In [1]: import numpy as np

In [2]: from numpy import linalg as LA

In [3]: np.set_printoptions(precision=2, suppress=True, linewidth=120, legacy="1.25")

In [4]: A = np.load("test2.npy")

In [5]: A
Out[5]: 
array([[ 1.  ,  0.  ,  0.  ,  0.  ,  0.  ,  0.  ,  0.  ,  0.  ,  0.  ,  0.  ,  0.  ,  0.  ],
       [ 0.  , -0.5 ,  0.  ,  0.  ,  0.  ,  0.  ,  0.  ,  0.  ,  0.87,  0.  ,  0.  ,  0.  ],
       [ 0.  ,  0.  ,  1.  ,  0.  ,  0.  ,  0.  ,  0.  ,  0.  ,  0.  ,  0.  ,  0.  ,  0.  ],
       [ 0.  ,  0.  ,  0.  ,  1.  ,  0.  ,  0.  ,  0.  ,  0.  ,  0.  ,  0.  ,  0.  ,  0.  ],
       [ 0.  ,  0.  ,  0.  ,  0.  ,  1.  ,  0.  ,  0.  ,  0.  ,  0.  ,  0.  ,  0.  ,  0.  ],
       [ 0.  ,  0.  ,  0.  ,  0.  ,  0.  ,  1.  ,  0.  ,  0.  ,  0.  ,  0.  ,  0.  ,  0.  ],
       [ 0.  ,  0.  ,  0.  ,  0.  ,  0.  ,  0.  ,  1.  ,  0.  ,  0.  ,  0.  ,  0.  ,  0.  ],
       [ 0.  ,  0.  ,  0.  ,  0.  ,  0.  ,  0.  ,  0.  ,  1.  ,  0.  ,  0.  ,  0.  ,  0.  ],
       [ 0.  , -0.87,  0.  ,  0.  ,  0.  ,  0.  ,  0.  ,  0.  , -0.5 ,  0.  ,  0.  ,  0.  ],
       [ 0.  ,  0.  ,  0.  ,  0.  ,  0.  ,  0.  ,  0.  ,  0.  ,  0.  ,  1.  ,  0.  ,  0.  ],
       [ 0.  ,  0.  ,  0.  ,  0.  ,  0.  ,  0.  ,  0.  ,  0.  ,  0.  ,  0.  ,  1.  ,  0.  ],
       [ 0.  ,  0.  ,  0.  ,  0.  ,  0.  ,  0.  ,  0.  ,  0.  ,  0.  ,  0.  ,  0.  ,  1.  ]])

In [6]: # 11 groups of indices that never mix

In [7]: (LA.matrix_power((A != 0) + (A.T != 0) + np.eye(12), 12) > 0).astype(int)
Out[7]: 
array([[1, 0, 0, 0, 0, 0, 0, 0, 0, 0, 0, 0],
       [0, 1, 0, 0, 0, 0, 0, 0, 1, 0, 0, 0],
       [0, 0, 1, 0, 0, 0, 0, 0, 0, 0, 0, 0],
       [0, 0, 0, 1, 0, 0, 0, 0, 0, 0, 0, 0],
       [0, 0, 0, 0, 1, 0, 0, 0, 0, 0, 0, 0],
       [0, 0, 0, 0, 0, 1, 0, 0, 0, 0, 0, 0],
       [0, 0, 0, 0, 0, 0, 1, 0, 0, 0, 0, 0],
       [0, 0, 0, 0, 0, 0, 0, 1, 0, 0, 0, 0],
       [0, 1, 0, 0, 0, 0, 0, 0, 1, 0, 0, 0],
       [0, 0, 0, 0, 0, 0, 0, 0, 0, 1, 0, 0],
       [0, 0, 0, 0, 0, 0, 0, 0, 0, 0, 1, 0],
       [0, 0, 0, 0, 0, 0, 0, 0, 0, 0, 0, 1]])

In [8]: np.sort(LA.eigvals(A).real)
Out[8]: array([-0.5, -0.5,  1. ,  1. ,  1. ,  1. ,  1. ,  1. ,  1. ,  1. ,  1. ,  1. ])

In [9]: O, evecs = LA.qr(A[:, :4])[0], LA.qr(A[:, 4:])[0]

In [10]: sigma = LA.svd(O.T @ evecs, compute_uv=False)

In [11]: sigma.round(2) + 0
Out[11]: array([0., 0., 0., 0.])

In [12]: np.degrees(np.arccos(sigma.clip(0, 1)))
Out[12]: array([90., 90., 90., 90.])

In [13]: np.round(LA.norm(O @ O.T - evecs @ evecs.T, 2), 2)
Out[13]: 1.0

In [14]: E = np.load("layer4.npy")

In [15]: E
Out[15]: 
array([[ 0.92,  2.05,  0.72,  0.53,  1.33, -1.16, -3.38,  1.42, -1.62],
       [ 0.05,  0.75, -1.52,  1.19, -2.99,  2.56,  1.74,  0.73, -1.28],
       [ 0.31,  1.07, -0.04,  1.44, -3.06,  3.09,  1.  ,  0.94,  0.95],
       [-3.6 , -0.29,  1.88,  0.4 ,  1.03, -0.96,  0.93,  1.98, -1.22],
       [ 2.71,  1.34, -1.4 ,  0.93,  1.63, -2.37,  0.34,  1.22, -1.77],
       [-0.45,  1.53,  2.88,  2.52, -0.27, -0.84, -2.33,  1.2 ,  0.46],
       [ 2.81, -2.2 , -0.24,  0.15, -0.88, -1.02, -2.64,  1.27, -1.33],
       [ 1.82, -0.15,  3.59, -0.24,  2.35, -0.62, -0.9 ,  0.4 , -1.37],
       [ 2.38,  2.37,  0.64, -2.35,  1.43, -0.75, -1.49, -1.27,  1.15],
       [-4.54,  1.62, -0.12, -0.5 ,  0.13, -0.29,  0.37, -0.2 , -1.1 ],
       [ 0.25,  1.63,  0.37,  1.96,  0.67,  0.66, -0.73,  2.59, -3.19],
       [ 2.7 , -1.27, -2.29,  1.72, -0.6 , -1.19, -2.19,  0.93, -0.65],
       [-3.76,  0.  , -1.13,  1.96,  1.1 , -1.01, -0.38,  0.75, -1.68],
       [-1.19,  0.67,  0.32, -0.43, -0.47,  1.9 , -1.38,  1.75,  3.75],
       [-0.9 ,  1.87,  2.19,  2.48, -1.33,  1.93,  0.18, -1.43, -1.48],
       [-1.55,  0.08,  0.16, -0.52,  2.18, -3.58, -1.44,  0.59,  1.51],
       [ 3.22, -1.35,  0.26,  0.8 , -1.52, -0.7 ,  1.24, -2.15,  1.77],
       [-0.6 , -0.1 ,  4.07,  0.75,  0.19, -0.09,  0.48,  2.37,  1.25],
       [ 0.82,  0.98, -2.95,  1.97,  0.82, -0.39,  1.22, -0.65, -2.83],
       [-1.07,  0.62,  0.62,  0.77, -2.51, -2.5 ,  1.2 ,  2.78, -0.91],
       [ 2.08, -0.7 , -2.95, -1.23,  1.64, -2.24,  0.46, -1.25, -0.68],
       [-2.74, -1.13,  1.05,  1.14, -3.43,  0.48, -0.5 , -0.83,  0.97],
       [ 0.33, -1.84,  2.27, -0.07,  0.37, -2.83, -1.26, -1.82, -1.81],
       [-2.22,  2.08, -2.87,  0.64,  1.34, -1.73, -0.44, -1.43, -0.29],
       [ 2.56,  3.15, -2.11,  0.89,  0.07,  0.99,  0.91,  1.08,  0.55],
       [ 0.29,  1.95, -0.35,  1.64, -2.66,  0.71, -0.82, -2.41, -2.07],
       [ 2.12,  1.68,  1.13,  0.87, -0.78,  3.61, -0.31, -0.98,  0.96],
       [ 1.48, -0.82,  2.02, -2.  ,  2.97, -0.95,  0.14,  2.07,  0.17],
       [ 1.33,  0.66, -0.65,  4.13,  0.97,  1.41,  0.93, -0.68,  1.03],
       [-0.61, -1.14, -1.31, -0.23, -0.91, -0.19, -2.23, -3.46, -1.94],
       [ 1.22,  0.46,  1.31,  0.92,  1.74,  1.12,  0.27, -0.23, -4.04],
       [-3.04,  1.75,  0.93,  1.23,  0.19,  2.64, -1.44, -1.11,  0.08],
       [ 2.09, -0.09,  1.09, -0.31, -0.23, -0.23,  3.74, -1.46, -1.76],
       [ 2.14, -1.95,  1.91,  2.6 ,  0.94, -0.22, -1.05,  1.14,  1.7 ],
       [-0.08,  1.4 ,  1.62, -0.71,  2.47, -2.41, -1.92,  0.54,  2.01],
       [-1.77,  1.13,  1.75, -3.91,  0.05, -1.43,  0.1 , -0.09, -0.43],
       [-0.28,  1.63,  1.6 ,  1.48,  1.1 , -1.92, -1.16,  3.25, -0.82],
       [-0.55, -3.2 ,  1.54, -2.04,  1.25, -0.82,  1.59,  1.12,  1.39],
       [-1.85, -1.74, -0.33,  1.57, -0.39,  0.13,  0.95,  0.06,  3.86]])

In [16]: vec = np.array([2, 3, -3, 1, -3, 3, -1, 0, -2])

In [17]: y = E @ vec

In [18]: np.round(LA.pinv(E) @ E, 2) + 0
Out[18]: 
array([[1., 0., 0., 0., 0., 0., 0., 0., 0.],
       [0., 1., 0., 0., 0., 0., 0., 0., 0.],
       [0., 0., 1., 0., 0., 0., 0., 0., 0.],
       [0., 0., 0., 1., 0., 0., 0., 0., 0.],
       [0., 0., 0., 0., 1., 0., 0., 0., 0.],
       [0., 0., 0., 0., 0., 1., 0., 0., 0.],
       [0., 0., 0., 0., 0., 0., 1., 0., 0.],
       [0., 0., 0., 0., 0., 0., 0., 1., 0.],
       [0., 0., 0., 0., 0., 0., 0., 0., 1.]])

In [19]: rng = np.random.default_rng(69)

In [20]: y = y + 0.05 * rng.normal(size=39)

In [21]: y
Out[21]: 
array([  5.55,  25.59,  21.07, -17.82,   5.69,  -2.68,   4.82, -13.12,   0.25,  -3.81,  13.35,  11.88,  -4.72,  -0.73,
        12.27, -22.74,   0.15, -16.76,  16.29,  -0.74,  -1.05,  -0.61, -16.45,   2.89,  22.53,  24.23,  18.36, -19.78,
         9.02,   7.28,   6.77,   6.25,   0.13, -10.5 , -18.28, -12.96,  -5.32, -28.  , -13.5 ])

In [22]: beta, *_ = LA.lstsq(E, y)

In [23]: [round(float(LA.norm(LA.solve(E.T @ E + lam * np.eye(9), E.T @ y))), 2) for lam in (0, 1, 10, 100)]
Out[23]: [6.79, 6.73, 6.29, 4.04]

In [24]: beta.round(2) + 0
Out[24]: array([ 2.  ,  3.  , -3.  ,  1.  , -3.01,  3.  , -1.  ,  0.  , -2.  ])
